% ipython --no-banner

In [1]: import numpy as np

In [2]: import numpy.linalg as la

In [3]: np.set_printoptions(precision=3, suppress=True, linewidth=100)

In [4]: rnd = lambda a: np.round(a, 3) + 0

In [5]: M2 = np.array([[1, 1], [1, -1]])

In [6]: rng = np.random.default_rng(98)

In [7]: feats = np.kron(M2, np.kron(M2, M2))[rng.permutation(8)][:4]

In [8]: feats
Out[8]: 
array([[ 1,  1, -1, -1,  1,  1, -1, -1],
       [ 1,  1,  1,  1, -1, -1, -1, -1],
       [ 1, -1,  1, -1,  1, -1,  1, -1],
       [ 1, -1, -1,  1, -1,  1,  1, -1]])

In [9]: M2 = feats / la.norm(feats, axis=1, keepdims=True)

In [10]: C2 = M2 @ M2.T

In [11]: rnd(C2[1])
Out[11]: array([0., 1., 0., 0.])

In [12]: rnd(C2)
Out[12]: 
array([[1., 0., 0., 0.],
       [0., 1., 0., 0.],
       [0., 0., 1., 0.],
       [0., 0., 0., 1.]])

In [13]: E = np.loadtxt("mat.csv", delimiter=",")

In [14]: E
Out[14]: 
array([[16., -4., -4.,  6.,  8., -6., -4.,  8., -6.,  4.],
       [-4., 10., -2., -7., -4.,  5.,  1.,  1.,  7.,  0.],
       [-4., -2., 12.,  4.,  4.,  4.,  4., -2., -4., -8.],
       [ 6., -7.,  4.,  8.,  8., -2.,  1.,  2., -7.,  0.],
       [ 8., -4.,  4.,  8., 12.,  0.,  6.,  2., -6.,  4.],
       [-6.,  5.,  4., -2.,  0.,  6.,  4., -1.,  3., -2.],
       [-4.,  1.,  4.,  1.,  6.,  4., 14., -8.,  1.,  7.],
       [ 8.,  1., -2.,  2.,  2., -1., -8., 10., -2., -3.],
       [-6.,  7., -4., -7., -6.,  3.,  1., -2.,  7.,  2.],
       [ 4.,  0., -8.,  0.,  4., -2.,  7., -3.,  2., 14.]])

In [15]: # looks like rank 5

In [16]: la.cond(E) > 100
Out[16]: np.True_

In [17]: np.argsort(-la.norm(E, axis=0).round(6), kind="stable")[:3]
Out[17]: array([0, 4, 6])

In [18]: A = np.loadtxt("x.csv", delimiter=",")

In [19]: A
Out[19]: 
array([[-0.995, -1.   ,  0.999, -0.129, -1.   , -0.999, -0.969],
       [-0.909, -0.933,  0.84 ,  0.762, -0.975, -0.282, -0.711],
       [-0.565,  0.872, -0.254,  0.446,  0.982,  0.89 ,  0.462],
       [-0.987,  0.945,  0.939,  0.711,  0.905,  0.993, -0.965],
       [-0.926, -0.966,  0.917, -0.438, -0.991, -0.859,  0.08 ],
       [ 0.129,  0.964,  0.422, -0.919,  0.892,  0.716, -0.478],
       [ 0.414, -0.422, -0.74 ,  0.947,  0.254,  0.291, -0.04 ],
       [-0.478, -0.894,  0.254, -0.964, -0.721, -0.974,  0.992],
       [ 0.635, -0.939, -0.91 , -0.11 , -0.05 , -0.967,  0.997],
       [ 0.929,  1.   , -0.998, -0.998,  1.   ,  0.837,  1.   ],
       [ 0.963,  0.987, -0.978, -0.371,  0.999,  0.753,  0.926],
       [ 0.887,  0.405, -0.647, -0.962,  0.485, -0.821,  0.907],
       [ 0.912,  0.97 , -0.907, -0.159,  0.994,  0.77 ,  0.478],
       [-0.508,  0.992,  0.478, -0.967,  0.994,  0.887,  0.446],
       [ 0.254,  0.706,  0.273, -0.06 ,  0.159,  0.629, -0.876],
       [-0.961, -0.996,  0.915, -0.67 , -0.997, -0.981,  0.883],
       [ 0.53 ,  0.987, -0.446, -0.47 ,  0.992,  0.923, -0.31 ],
       [ 0.869,  0.774, -0.397,  0.08 ,  0.254,  0.53 , -0.907],
       [-0.01 , -0.978,  0.38 ,  0.696, -0.995, -0.862, -0.675],
       [-0.996, -0.876,  0.99 , -0.977, -0.947, -0.827,  0.856],
       [-0.706, -0.997,  0.885,  0.1  , -1.   , -0.976, -0.578]])

In [20]: u = np.array([-2, 3, 0])

In [21]: rnd(np.convolve(A[3], u))
Out[21]: array([ 1.974, -4.851,  0.957,  1.395,  0.323,  0.729,  4.909, -2.895,  0.   ])

In [22]: rnd(np.cross(A[3, :3], A[7, :3]))
Out[22]: array([ 1.079, -0.198,  1.334])

In [23]: ang = np.radians(120)

In [24]: R = np.eye(7)

In [25]: R[1, 1] = R[4, 4] = np.cos(ang)

In [26]: R[1, 4], R[4, 1] = -np.sin(ang), np.sin(ang)

In [27]: rnd(R)
Out[27]: 
array([[ 1.   ,  0.   ,  0.   ,  0.   ,  0.   ,  0.   ,  0.   ],
       [ 0.   , -0.5  ,  0.   ,  0.   , -0.866,  0.   ,  0.   ],
       [ 0.   ,  0.   ,  1.   ,  0.   ,  0.   ,  0.   ,  0.   ],
       [ 0.   ,  0.   ,  0.   ,  1.   ,  0.   ,  0.   ,  0.   ],
       [ 0.   ,  0.866,  0.   ,  0.   , -0.5  ,  0.   ,  0.   ],
       [ 0.   ,  0.   ,  0.   ,  0.   ,  0.   ,  1.   ,  0.   ],
       [ 0.   ,  0.   ,  0.   ,  0.   ,  0.   ,  0.   ,  1.   ]])

In [28]: M2 = A @ R.T

In [29]: rnd(la.svd(A, compute_uv=False)), rnd(la.svd(M2, compute_uv=False))
Out[29]: 
(array([7.327, 4.464, 3.468, 2.087, 0.938, 0.676, 0.421]),
 array([7.327, 4.464, 3.468, 2.087, 0.938, 0.676, 0.421]))

In [30]: np.allclose(la.norm(A, axis=1), la.norm(M2, axis=1))
Out[30]: True

In [31]: x = np.array([1, 0, 2, 1, 2, 2, 1])

In [32]: a = np.maximum(A @ x, 0)

In [33]: rnd(a)
Out[33]: 
array([0.   , 0.   , 3.579, 4.433, 0.   , 2.792, 0.931, 0.   , 0.   , 2.609, 3.066, 0.   , 2.945,
       3.689, 1.44 , 0.   , 2.688, 0.816, 0.   , 0.   , 0.   ])

In [34]: d = la.norm(A[:, None] - A[None], axis=-1)

In [35]: d.mean(axis=1).argmax()
Out[35]: np.int64(3)

In [36]: la.matrix_rank(d ** 2)
Out[36]: np.int64(9)

In [37]: np.flatnonzero(d[9] < d.mean() / 2)
Out[37]: array([ 9, 10, 12])

In [38]: d[9].round(6).argsort(kind="stable")[:4]
Out[38]: array([ 9, 10, 12, 16])

In [39]: rnd(d[:5, :5])
Out[39]: 
array([[0.   , 1.188, 3.89 , 3.477, 1.108],
       [1.188, 0.   , 3.354, 2.961, 1.551],
       [3.89 , 3.354, 0.   , 1.931, 3.572],
       [3.477, 2.961, 1.931, 0.   , 3.618],
       [1.108, 1.551, 3.572, 3.618, 0.   ]])

In [40]: Z = A[[14, 2]].astype(float)

In [41]: for _ in range(6):
    ...:     idx = la.norm(A[:, None] - Z, axis=-1).argmin(axis=1)
    ...:     Z = np.array([A[idx == j].mean(axis=0) for j in range(2)])
    ...: 

In [42]: idx
Out[42]: array([0, 0, 1, 1, 0, 1, 1, 0, 0, 1, 1, 1, 1, 1, 1, 0, 1, 1, 0, 0, 0])

In [43]: np.abs(Z[1] - Z[0]).argmax()
Out[43]: np.int64(1)

In [44]: rnd(Z[1] - Z[0])
Out[44]: array([ 0.913,  1.718, -0.857, -0.035,  1.595,  1.475, -0.044])

In [45]: arr = 0.5 ** np.abs(np.subtract.outer(np.arange(4), np.arange(4)))

In [46]: arr
Out[46]: 
array([[1.   , 0.5  , 0.25 , 0.125],
       [0.5  , 1.   , 0.5  , 0.25 ],
       [0.25 , 0.5  , 1.   , 0.5  ],
       [0.125, 0.25 , 0.5  , 1.   ]])

In [47]: # symmetric

In [48]: u = np.array([-3, 2, -3])

In [49]: np.array([np.convolve(row, u, "same") for row in arr])
Out[49]: 
array([[ 0.5  , -2.75 , -1.375, -0.5  ],
       [-2.   , -1.   , -2.75 , -1.   ],
       [-1.   , -2.75 , -1.   , -2.   ],
       [-0.5  , -1.375, -2.75 ,  0.5  ]])

In [50]: np.convolve(arr[2], u)
Out[50]: array([-0.75, -1.  , -2.75, -1.  , -2.  , -1.5 ])

In [51]: vals, V = la.eigh(arr)

In [52]: vals.sum(), np.trace(arr)
Out[52]: (np.float64(4.0), np.float64(4.0))

In [53]: rnd(la.eigvalsh(arr + -2 * np.eye(4)))
Out[53]: array([-1.625, -1.461, -1.   ,  0.086])

In [54]: np.unique(vals.round(6) + 0, return_counts=True)[1]
Out[54]: array([1, 1, 1, 1])

In [55]: rnd(np.abs(V[:, -1]))
Out[55]: array([0.435, 0.557, 0.557, 0.435])

In [56]: rnd(V @ np.diag(vals) @ V.T)
Out[56]: 
array([[1.   , 0.5  , 0.25 , 0.125],
       [0.5  , 1.   , 0.5  , 0.25 ],
       [0.25 , 0.5  , 1.   , 0.5  ],
       [0.125, 0.25 , 0.5  , 1.   ]])

In [57]: rnd(la.det(arr.T))
Out[57]: np.float64(0.422)

In [58]: rnd(np.poly(arr))
Out[58]: array([ 1.   , -4.   ,  5.109, -2.531,  0.422])

In [59]: rnd(la.det(arr[::-1]))
Out[59]: np.float64(0.422)

In [60]: rnd(la.eigvals(arr))
Out[60]: array([2.086, 1.   , 0.539, 0.375])

In [61]: np.kron(np.eye(2, dtype=int), arr)
Out[61]: 
array([[1.   , 0.5  , 0.25 , 0.125, 0.   , 0.   , 0.   , 0.   ],
       [0.5  , 1.   , 0.5  , 0.25 , 0.   , 0.   , 0.   , 0.   ],
       [0.25 , 0.5  , 1.   , 0.5  , 0.   , 0.   , 0.   , 0.   ],
       [0.125, 0.25 , 0.5  , 1.   , 0.   , 0.   , 0.   , 0.   ],
       [0.   , 0.   , 0.   , 0.   , 1.   , 0.5  , 0.25 , 0.125],
       [0.   , 0.   , 0.   , 0.   , 0.5  , 1.   , 0.5  , 0.25 ],
       [0.   , 0.   , 0.   , 0.   , 0.25 , 0.5  , 1.   , 0.5  ],
       [0.   , 0.   , 0.   , 0.   , 0.125, 0.25 , 0.5  , 1.   ]])

In [62]: vals, V = la.eig(arr)

In [63]: rnd(np.sort(la.eigvals(arr @ arr)))
Out[63]: array([0.141, 0.291, 1.   , 4.35 ])

In [64]: rnd(arr @ V[:, 0] - vals[0] * V[:, 0])
Out[64]: array([0., 0., 0., 0.])

In [65]: rnd(vals)
Out[65]: array([2.086, 1.   , 0.539, 0.375])

In [66]: x = np.array([3, 2, 2, 3])

In [67]: target = arr @ x

In [68]: b, lr = np.zeros(4), 1 / la.norm(arr, 2) ** 2

In [69]: for i in range(150):
    ...:     b -= lr * arr.T @ (arr @ b - target)
    ...:     if i % 50 == 0: print(i, round(la.norm(arr @ b - target), 3))
    ...: 
0 0.807
50 0.025
100 0.001

In [70]: rnd(la.cond(arr))
Out[70]: np.float64(5.562)

In [71]: K = np.array([[0, -1, 2, 0], [0, 0, -1, 2], [2, 0, 0, -1], [-1, 2, 0, 0]])

In [72]: K @ np.ones(4)
Out[72]: array([1., 1., 1., 1.])

In [73]: rnd(np.sort(np.abs(np.fft.fft(K[0])))), rnd(np.sort(la.svd(K, compute_uv=False)))
Out[73]: (array([1.   , 2.236, 2.236, 3.   ]), array([1.   , 2.236, 2.236, 3.   ]))

In [74]: rnd(np.abs(la.eigvals(K)).max())
Out[74]: np.float64(3.0)

In [75]: np.trace(K)
Out[75]: np.int64(0)

In [76]: la.determinant(K)
AttributeError: module 'numpy.linalg' has no attribute 'determinant'


In [77]: np.allclose(K @ K.T, K.T @ K)
Out[77]: True

In [78]: np.allclose(K, K.T)
Out[78]: False

In [79]: (K - K.T) / 2
Out[79]: 
array([[ 0. , -0.5,  0. ,  0.5],
       [ 0.5,  0. , -0.5,  0. ],
       [ 0. ,  0.5,  0. , -0.5],
       [-0.5,  0. ,  0.5,  0. ]])

In [80]: rnd(np.sort(np.abs(la.eigvals(K))))
Out[80]: array([1.   , 2.236, 2.236, 3.   ])

In [81]: P = np.triu(np.array([[1, -2, -1, -1], [2, -2, -1, -2], [-2, -2, 1, 2], [-3, 0, 3, 0]]), 1) + np.eye(4)

In [82]: M2 = P @ K @ la.inv(P)

In [83]: np.trace(M2), np.trace(K)
Out[83]: (np.float64(0.0), np.int64(0))

In [84]: rnd(np.poly(M2))
Out[84]: array([ 1.,  0., -8., -8., 15.])

In [85]: la.matrix_rank(M2)
Out[85]: np.int64(4)
